In [1]: import numpy as np

In [2]: from numpy import linalg as LA

In [3]: np.set_printoptions(precision=2, suppress=True, linewidth=120, floatmode="fixed")

In [4]: rng = np.random.default_rng(11)

In [5]: labels = rng.integers(0, 2, 3)

In [6]: mat = np.triu((labels[:, None] == labels) & (rng.random((3, 3)) < 0.8), 1).astype(int)

In [7]: mat += mat.T

In [8]: print(mat)
[[0 1 0]
 [1 0 0]
 [0 0 0]]

In [9]: print(np.round(LA.eigvalsh(mat).min(), 2))
-1.0

In [10]: print(np.all(LA.eigvalsh(mat) > 0))
False

In [11]: print([round(float(LA.det(mat[:i, :i])), 2) + 0 for i in range(1, 4)])
[0.0, -1.0, 0.0]

In [12]: theta = rng.uniform(0, 2 * np.pi, 12)

In [13]: Q, _ = LA.qr(np.array([[-0.7, -1.3], [-0.5, -0.6], [-1.8, 0.8]]))

In [14]: feats = 5 * np.c_[np.cos(theta), np.sin(theta)] @ Q.T

In [15]: print(feats)
[[ 2.04  1.39  4.35]
 [ 4.41  2.29  0.53]
 [-3.77 -1.70  2.81]
 [-4.26 -2.28 -1.30]
 [ 3.56  1.57 -3.13]
 [ 4.44  2.29  0.30]
 [ 2.07  1.40  4.33]
 [ 3.03  1.25 -3.78]
 [ 2.91  1.78  3.65]
 [-1.25 -1.01 -4.73]
 [-4.43 -2.20  0.77]
 [ 3.01  1.82  3.55]]

In [16]: labels = feats[:, 1] > np.median(feats[:, 1])

In [17]: f = feats[labels].mean(axis=0) - feats[~labels].mean(axis=0)

In [18]: print(labels.astype(int))
[0 1 0 0 1 1 1 0 1 0 0 1]

In [19]: gram = np.cov(feats, rowvar=False)

In [20]: print(gram.shape)
(3, 3)

In [21]: cen = feats - feats.mean(axis=0)

In [22]: vecs = LA.svd(cen)[2][:2]

In [23]: other = cen - cen @ vecs.T @ vecs

In [24]: print(np.round(np.cov(cen @ vecs.T, rowvar=False), 2) + 0)
[[15.32  0.00]
 [ 0.00 10.17]]

In [25]: print(round(float(LA.norm(other) / LA.norm(cen)), 2))
0.0

In [26]: print(LA.norm(other, axis=1).round(6).argmax())
0

In [27]: F = np.load("w.npy")

In [28]: print(F)
[[-1.05 -0.06  0.67  0.42  0.67 -0.59 -0.17]
 [-0.06 -0.34  0.60 -0.25 -1.47  0.17 -0.91]
 [ 0.67  0.60  0.51 -0.68  0.22  0.60 -0.25]
 [ 0.42 -0.25 -0.68 -1.35  0.34 -0.76 -0.06]
 [ 0.67 -1.47  0.22  0.34 -0.24 -0.38  0.71]
 [-0.59  0.17  0.60 -0.76 -0.38 -1.10  0.15]
 [-0.17 -0.91 -0.25 -0.06  0.71  0.15 -1.44]]

In [29]: other = F / LA.norm(F, axis=1, keepdims=True)

In [30]: gram = other @ other.T

In [31]: print((gram - 2 * np.eye(7)).round(6).argmax(axis=1))
[5 5 3 5 3 0 0]

In [32]: print(np.argwhere(np.triu(np.abs(gram) > 0.95, 1)))
[]

In [33]: print(LA.norm(other, axis=1))
[1.00 1.00 1.00 1.00 1.00 1.00 1.00]
